In [1]: import numpy as np

In [2]: import numpy.linalg as la

In [3]: np.set_printoptions(suppress=True, linewidth=120)

In [4]: K = np.load("w.npy")

In [5]: K
Out[5]: 
array([[-0.5  ,  1.1  , -0.2  ,  0.7  ],
       [-0.5  ,  1.09 , -0.186,  0.691],
       [-0.7  , -2.5  ,  0.5  ,  0.9  ]])

In [6]: la.norm(K, axis=1).argmax()
Out[6]: np.int64(2)

In [7]: np.round(la.norm(K, axis=0), 3)
Out[7]: array([0.995, 2.941, 0.57 , 1.333])

In [8]: round(float(la.norm(K, "nuc")), 3)
Out[8]: 4.646

In [9]: round(float(K[0] @ K[1]), 3)
Out[9]: 1.97

In [10]: [round(float(x), 3) for x in la.svd(K, compute_uv=False)[:3]]
Out[10]: [3.022, 1.615, 0.009]

In [11]: la.cond(K) > 100
Out[11]: np.True_

In [12]: K @ K
ValueError: matmul: Input operand 1 has a mismatch in its core dimension 0, with gufunc signature (n?,k),(k,m?)->(n?,m?) (size 3 is different from 4)


In [13]: gram = K.T @ K

In [14]: np.round(la.eigvalsh(gram)[::-1], 3) + 0
Out[14]: array([9.13, 2.61, 0.  , 0.  ])

In [15]: la.matrix_rank(gram)
Out[15]: np.int64(3)

In [16]: gram.round(3)
Out[16]: 
array([[ 0.99 ,  0.655, -0.157, -1.326],
       [ 0.655,  8.648, -1.673, -0.727],
       [-0.157, -1.673,  0.325,  0.181],
       [-1.326, -0.727,  0.181,  1.777]])

In [17]: round(np.trace(gram), 3), round(float((K ** 2).sum()), 3)
Out[17]: (np.float64(11.74), 11.74)

In [18]: def softmax(z):
    ...:     e = np.exp(z - z.max(axis=-1, keepdims=True))
    ...:     return e / e.sum(axis=-1, keepdims=True)
    ...: 

In [19]: np.round(softmax(10 * K[0]), 3) + 0
Out[19]: array([0.   , 0.982, 0.   , 0.018])

In [20]: np.round(softmax(K[0] + -2), 3)
Out[20]: array([0.094, 0.466, 0.127, 0.313])

In [21]: S = K @ K.T / np.sqrt(4)

In [22]: np.round(softmax(S), 3)
Out[22]: 
array([[0.468, 0.464, 0.068],
       [0.468, 0.463, 0.069],
       [0.008, 0.008, 0.984]])

In [23]: np.round(softmax(S + np.triu(np.full(S.shape, -np.inf), 1)), 3)
Out[23]: 
array([[1.   , 0.   , 0.   ],
       [0.502, 0.498, 0.   ],
       [0.008, 0.008, 0.984]])
